>>> import numpy as np
>>> np.set_printoptions(suppress=True, linewidth=100)
>>> rd = lambda a: np.round(a, 1) + 0
>>> m1 = np.load("layer19.npy")
>>> rd(m1)
array([[-0.2,  0.3, -0.1, -0.1,  0.1,  0.2,  0.6,  0.2, -0.6, -0.3, -0.1],
       [ 0.1, -0.2, -0.1,  0.3,  0.4, -0.2,  0.3,  0.5,  0.3,  0.2, -0.3],
       [ 0. ,  0.4, -0.5,  0. ,  0. , -0.1, -0.5,  0.1, -0.2,  0.1, -0.5],
       [-0.5,  0.1, -0.3, -0.3,  0.5,  0.2,  0. , -0.1,  0.5, -0.2,  0.1],
       [-0.2,  0.1, -0.3, -0.2, -0.1, -0.2,  0.3, -0.2, -0.1,  0.7,  0.3],
       [ 0. ,  0.6,  0.2,  0.4,  0. , -0.5,  0. ,  0. ,  0.1, -0.2,  0.3],
       [-0.6, -0.2,  0. ,  0.5,  0. ,  0.2, -0.3,  0.1, -0.2,  0.1,  0.2],
       [ 0.4,  0. , -0.6,  0.4, -0.2,  0.3,  0.2, -0.1,  0.2, -0.1,  0.2],
       [ 0. , -0.4, -0.2,  0.2,  0.3, -0.4,  0.1, -0.6, -0.2, -0.2, -0.1],
       [-0.4, -0.1, -0.1,  0. , -0.6, -0.3,  0.2,  0.1,  0.4, -0.2, -0.4],
       [ 0.1, -0.3, -0.3, -0.3, -0.1, -0.4, -0.2,  0.5, -0.2, -0.3,  0.5]])
>>> rd(m1.T @ m1)
array([[1., 0., 0., 0., 0., 0., 0., 0., 0., 0., 0.],
       [0., 1., 0., 0., 0., 0., 0., 0., 0., 0., 0.],
       [0., 0., 1., 0., 0., 0., 0., 0., 0., 0., 0.],
       [0., 0., 0., 1., 0., 0., 0., 0., 0., 0., 0.],
       [0., 0., 0., 0., 1., 0., 0., 0., 0., 0., 0.],
       [0., 0., 0., 0., 0., 1., 0., 0., 0., 0., 0.],
       [0., 0., 0., 0., 0., 0., 1., 0., 0., 0., 0.],
       [0., 0., 0., 0., 0., 0., 0., 1., 0., 0., 0.],
       [0., 0., 0., 0., 0., 0., 0., 0., 1., 0., 0.],
       [0., 0., 0., 0., 0., 0., 0., 0., 0., 1., 0.],
       [0., 0., 0., 0., 0., 0., 0., 0., 0., 0., 1.]])
>>> print(rd(np.linalg.svd(m1, compute_uv=False)))
[1. 1. 1. 1. 1. 1. 1. 1. 1. 1. 1.]
>>> rd(np.linalg.pinv(m1))
array([[-0.2,  0.1,  0. , -0.5, -0.2,  0. , -0.6,  0.4,  0. , -0.4,  0.1],
       [ 0.3, -0.2,  0.4,  0.1,  0.1,  0.6, -0.2,  0. , -0.4, -0.1, -0.3],
       [-0.1, -0.1, -0.5, -0.3, -0.3,  0.2,  0. , -0.6, -0.2, -0.1, -0.3],
       [-0.1,  0.3,  0. , -0.3, -0.2,  0.4,  0.5,  0.4,  0.2,  0. , -0.3],
       [ 0.1,  0.4,  0. ,  0.5, -0.1,  0. ,  0. , -0.2,  0.3, -0.6, -0.1],
       [ 0.2, -0.2, -0.1,  0.2, -0.2, -0.5,  0.2,  0.3, -0.4, -0.3, -0.4],
       [ 0.6,  0.3, -0.5,  0. ,  0.3,  0. , -0.3,  0.2,  0.1,  0.2, -0.2],
       [ 0.2,  0.5,  0.1, -0.1, -0.2,  0. ,  0.1, -0.1, -0.6,  0.1,  0.5],
       [-0.6,  0.3, -0.2,  0.5, -0.1,  0.1, -0.2,  0.2, -0.2,  0.4, -0.2],
       [-0.3,  0.2,  0.1, -0.2,  0.7, -0.2,  0.1, -0.1, -0.2, -0.2, -0.3],
       [-0.1, -0.3, -0.5,  0.1,  0.3,  0.3,  0.2,  0.2, -0.1, -0.4,  0.5]])
>>> f, r1 = m1[4], m1[2]
>>> print(rd(f @ r1))
0.0
>>> p = (f @ r1) / (f @ f) * f
>>> rd((r1 - p) @ f)
np.float64(0.0)
>>> x = np.array([-3, -8, -1, -6, -5, -7, 8, 1, -2, 2, -2])
>>> rd(m1 @ np.ones(11))
array([-0.1,  1.5, -1.3,  0. ,  0.2,  1. , -0.3,  0.6, -1.6, -1.4, -1. ])
>>> rd(m1 @ (2 * x))
array([  5.2,   3.7,  -8.7,  -6.3,  12.6, -11.5,  -4.8,  -8.6,   8.4,  18. ,  10.2])
>>> print(np.linalg.norm(m1 @ x) <= np.linalg.norm(m1, 2) * np.linalg.norm(x) + 1e-9)
True
>>> rd((m1 * x).sum(axis=1))
array([ 2.6,  1.9, -4.4, -3.1,  6.3, -5.8, -2.4, -4.3,  4.2,  9. ,  5.1])
>>> X = np.loadtxt("sample11.csv", delimiter=",")
>>> print(X)
[[ 4.  4.  4.  4.  4.  4.  4.  4.  4.]
 [ 4.  8.  8.  8.  8.  8.  8.  8.  8.]
 [ 4.  8. 12. 12. 12. 12. 12. 12. 12.]
 [ 4.  8. 12. 16. 16. 16. 16. 16. 16.]
 [ 4.  8. 12. 16. 20. 20. 20. 20. 20.]
 [ 4.  8. 12. 16. 20. 24. 24. 24. 24.]
 [ 4.  8. 12. 16. 20. 24. 28. 28. 28.]
 [ 4.  8. 12. 16. 20. 24. 28. 32. 32.]
 [ 4.  8. 12. 16. 20. 24. 28. 32. 36.]]
>>> out = X[0, 0] * X[1:] - np.outer(X[1:, 0], X[0])
>>> out
array([[  0.,  16.,  16.,  16.,  16.,  16.,  16.,  16.,  16.],
       [  0.,  16.,  32.,  32.,  32.,  32.,  32.,  32.,  32.],
       [  0.,  16.,  32.,  48.,  48.,  48.,  48.,  48.,  48.],
       [  0.,  16.,  32.,  48.,  64.,  64.,  64.,  64.,  64.],
       [  0.,  16.,  32.,  48.,  64.,  80.,  80.,  80.,  80.],
       [  0.,  16.,  32.,  48.,  64.,  80.,  96.,  96.,  96.],
       [  0.,  16.,  32.,  48.,  64.,  80.,  96., 112., 112.],
       [  0.,  16.,  32.,  48.,  64.,  80.,  96., 112., 128.]])
>>> np.flatnonzero(~out.round(6).any(axis=1))
array([], dtype=int64)
>>> x = np.ones(9)
>>> for _ in range(3):
...     x = X @ x
...     x /= np.linalg.norm(x)
...     print(round(x @ X @ x, 1))
... 
146.5
146.6
146.6
>>> rd(np.linalg.eigvalsh(X)[-1])
np.float64(146.6)
>>> rd(x)
array([0.1, 0.1, 0.2, 0.3, 0.3, 0.4, 0.4, 0.4, 0.5])
>>> arr = np.load("a.npy")
>>> arr
array([[-4, -5, -4, -8, -4, -4, -3, -8, -5, -7, -7, -6, -3, -7, -7],
       [ 8,  7,  8,  4,  8,  8,  9,  4,  7,  5,  5,  6,  9,  5,  5],
       [ 8,  7,  8,  4,  8,  8,  9,  4,  7,  5,  5,  6,  9,  5,  5],
       [ 8,  7,  8,  4,  8,  8,  9,  4,  7,  5,  5,  6,  9,  5,  5],
       [ 8,  7,  8,  4,  8,  8,  9,  4,  7,  5,  5,  6,  9,  5,  5],
       [ 2,  1,  2, -2,  2,  2,  3, -2,  1, -1, -1,  0,  3, -1, -1],
       [-1, -2, -1, -5, -1, -1,  0, -5, -2, -4, -4, -3,  0, -4, -4],
       [-2, -3, -2, -6, -2, -2, -1, -6, -3, -5, -5, -4, -1, -5, -5]])
>>> # row 2 repeats row 1
>>> U, sv, Vt = np.linalg.svd(arr)
>>> rd(sv)
array([57.8, 17.3,  0. ,  0. ,  0. ,  0. ,  0. ,  0. ])
>>> out = U[:, :2] @ np.diag(sv[:2]) @ Vt[:2]
>>> np.linalg.matrix_rank(out)
np.int64(2)
>>> np.linalg.matrix_rank(arr, rtol=0.05)
np.int64(2)
>>> rd(np.linalg.norm(arr - out, 2)), rd(sv[2])
(np.float64(0.0), np.float64(0.0))
>>> print(rd(out))
[[-4. -5. -4. -8. -4. -4. -3. -8. -5. -7. -7. -6. -3. -7. -7.]
 [ 8.  7.  8.  4.  8.  8.  9.  4.  7.  5.  5.  6.  9.  5.  5.]
 [ 8.  7.  8.  4.  8.  8.  9.  4.  7.  5.  5.  6.  9.  5.  5.]
 [ 8.  7.  8.  4.  8.  8.  9.  4.  7.  5.  5.  6.  9.  5.  5.]
 [ 8.  7.  8.  4.  8.  8.  9.  4.  7.  5.  5.  6.  9.  5.  5.]
 [ 2.  1.  2. -2.  2.  2.  3. -2.  1. -1. -1.  0.  3. -1. -1.]
 [-1. -2. -1. -5. -1. -1.  0. -5. -2. -4. -4. -3.  0. -4. -4.]
 [-2. -3. -2. -6. -2. -2. -1. -6. -3. -5. -5. -4. -1. -5. -5.]]
>>> x = np.array([1, 1, 2, 0, 2, 1, 2, 0, 0, 2, 0])
>>> h1 = np.maximum(m1 @ x, 0)
>>> rd(h1)
array([0.6, 1.6, 0. , 0. , 1. , 0.2, 0. , 0. , 0. , 0. , 0. ])
>>> np.flatnonzero(h1 > 1e-9)
array([0, 1, 4, 5])
>>> print(rd(np.tanh(m1 @ x)))
[ 0.5  0.9 -0.9 -0.3  0.8  0.2 -0.8 -0.7 -0.7 -1.  -1. ]
>>> rd(np.maximum(m1 @ x, 0) - np.maximum(-m1 @ x, 0))
array([ 0.6,  1.6, -1.5, -0.3,  1. ,  0.2, -1.1, -0.9, -0.9, -2.1, -2.3])
>>> rd(m1.T @ h1)
array([-0.1,  0.1, -0.5,  0.4,  0.7, -0.6,  1.1,  0.8,  0. ,  0.9, -0.2])
>>> np.abs(np.diag(np.linalg.qr(arr)[1])) > 1e-9
array([ True,  True, False, False, False, False, False, False])
>>> try:
...     np.linalg.inv(arr)
... except np.linalg.LinAlgError as e:
...     print("failed:", e)
... 
failed: Last 2 dimensions of the array must be square
>>> rd(arr @ np.linalg.pinv(arr) @ arr)
array([[-4., -5., -4., -8., -4., -4., -3., -8., -5., -7., -7., -6., -3., -7., -7.],
       [ 8.,  7.,  8.,  4.,  8.,  8.,  9.,  4.,  7.,  5.,  5.,  6.,  9.,  5.,  5.],
       [ 8.,  7.,  8.,  4.,  8.,  8.,  9.,  4.,  7.,  5.,  5.,  6.,  9.,  5.,  5.],
       [ 8.,  7.,  8.,  4.,  8.,  8.,  9.,  4.,  7.,  5.,  5.,  6.,  9.,  5.,  5.],
       [ 8.,  7.,  8.,  4.,  8.,  8.,  9.,  4.,  7.,  5.,  5.,  6.,  9.,  5.,  5.],
       [ 2.,  1.,  2., -2.,  2.,  2.,  3., -2.,  1., -1., -1.,  0.,  3., -1., -1.],
       [-1., -2., -1., -5., -1., -1.,  0., -5., -2., -4., -4., -3.,  0., -4., -4.],
       [-2., -3., -2., -6., -2., -2., -1., -6., -3., -5., -5., -4., -1., -5., -5.]])
>>> W1 = np.array([[-1, -3, 3, 0],
...     [0, -3, 2, 2],
...     [-2, -1, -1, -3],
...     [1, -1, -1, 2],
...     [-2, 1, -2, -2],
...     [1, 0, -1, 3],
...     [1, -3, 3, 0],
...     [0, -2, 1, 1],
...     [3, -1, 0, -1],
...     [-1, 1, -3, -3],
...     [-2, 0, -2, -1],
...     [3, -2, 3, -2],
...     [2, -2, 2, 1],
...     [3, -2, -3, 1],
...     [-1, 3, 2, -3]])
>>> coef = np.array([1, 0, -1, -2])
>>> H = np.maximum(arr @ W1 + coef, 0)
>>> np.linalg.matrix_rank(H)
np.int64(4)
>>> W2 = np.array([[0, -3, -1], [3, 3, -3], [-3, 1, 3], [0, -1, -1]])
>>> H @ W2
array([[ 201,  181, -229],
       [-114,  -64,   80],
       [-114,  -64,   80],
       [-114,  -64,   80],
       [-114,  -64,   80],
       [ -60,    8,   56],
       [  39,   70,  -52],
       [  93,  107, -111]])
>>> feats = np.load("run3.npy")
>>> rd(feats)
array([[ 1. ,  0. ,  0. ,  0.1,  0. ,  0. ,  0. ,  0.1,  0. ,  0.1,  0. ,  0. ,  0. ],
       [ 0. ,  0.9, -0.1, -0.2, -0.1,  0. ,  0.1, -0.2,  0. , -0.2,  0. , -0.1,  0. ],
       [ 0. , -0.1,  0.9, -0.2, -0.1,  0. ,  0.1, -0.2,  0. , -0.2,  0. , -0.1,  0. ],
       [ 0.1, -0.2, -0.2,  0.6, -0.3, -0.1,  0.3, -0.4, -0.1, -0.4,  0.1, -0.2, -0.1],
       [ 0. , -0.1, -0.1, -0.3,  0.8,  0. ,  0.2, -0.3,  0. , -0.3,  0. , -0.1,  0. ],
       [ 0. ,  0. ,  0. , -0.1,  0. ,  1. ,  0. , -0.1,  0. , -0.1,  0. ,  0. ,  0. ],
       [ 0. ,  0.1,  0.1,  0.3,  0.2,  0. ,  0.8,  0.3,  0. ,  0.3,  0. ,  0.1,  0. ],
       [ 0.1, -0.2, -0.2, -0.4, -0.3, -0.1,  0.3,  0.6, -0.1, -0.4,  0.1, -0.2, -0.1],
       [ 0. ,  0. ,  0. , -0.1,  0. ,  0. ,  0. , -0.1,  1. , -0.1,  0. ,  0. ,  0. ],
       [ 0.1, -0.2, -0.2, -0.4, -0.3, -0.1,  0.3, -0.4, -0.1,  0.6,  0.1, -0.2, -0.1],
       [ 0. ,  0. ,  0. ,  0.1,  0. ,  0. ,  0. ,  0.1,  0. ,  0.1,  1. ,  0. ,  0. ],
       [ 0. , -0.1, -0.1, -0.2, -0.1,  0. ,  0.1, -0.2,  0. , -0.2,  0. ,  0.9,  0. ],
       [ 0. ,  0. ,  0. , -0.1,  0. ,  0. ,  0. , -0.1,  0. , -0.1,  0. ,  0. ,  1. ]])
>>> rng = np.random.default_rng(57850)
>>> idx = rng.permutation(13)
>>> out = feats[:, idx] * rng.choice([-1, 1], 13)
>>> rd(out)
array([[ 1. ,  0. ,  0. ,  0. ,  0. ,  0. ,  0.1,  0. ,  0.1,  0. ,  0.1,  0. ,  0. ],
       [ 0. ,  0. , -0.1,  0. ,  0.1,  0. , -0.2,  0.1, -0.2,  0.9, -0.2,  0.1,  0. ],
       [ 0. ,  0. , -0.1,  0. ,  0.1,  0. , -0.2,  0.1, -0.2, -0.1, -0.2, -0.9,  0. ],
       [ 0.1,  0.1, -0.3,  0.1,  0.3, -0.1, -0.4,  0.2,  0.6, -0.2, -0.4,  0.2,  0.1],
       [ 0. ,  0. , -0.2,  0. , -0.8,  0. , -0.3,  0.1, -0.3, -0.1, -0.3,  0.1,  0. ],
       [ 0. , -1. ,  0. ,  0. ,  0. ,  0. , -0.1,  0. , -0.1,  0. , -0.1,  0. ,  0. ],
       [ 0. ,  0. , -0.8,  0. , -0.2,  0. ,  0.3, -0.1,  0.3,  0.1,  0.3, -0.1,  0. ],
       [ 0.1,  0.1, -0.3,  0.1,  0.3, -0.1,  0.6,  0.2, -0.4, -0.2, -0.4,  0.2,  0.1],
       [ 0. ,  0. ,  0. ,  0. ,  0. ,  0. , -0.1,  0. , -0.1,  0. , -0.1,  0. , -1. ],
       [ 0.1,  0.1, -0.3,  0.1,  0.3, -0.1, -0.4,  0.2, -0.4, -0.2,  0.6,  0.2,  0.1],
       [ 0. ,  0. ,  0. ,  1. ,  0. ,  0. ,  0.1,  0. ,  0.1,  0. ,  0.1,  0. ,  0. ],
       [ 0. ,  0. , -0.1,  0. ,  0.1,  0. , -0.2, -0.9, -0.2, -0.1, -0.2,  0.1,  0. ],
       [ 0. ,  0. ,  0. ,  0. ,  0. ,  1. , -0.1,  0. , -0.1,  0. , -0.1,  0. ,  0. ]])
>>> U, _, Vt = np.linalg.svd(feats.T @ out)
>>> idx
array([ 0,  5,  6, 10,  4, 12,  7, 11,  3,  1,  9,  2,  8])
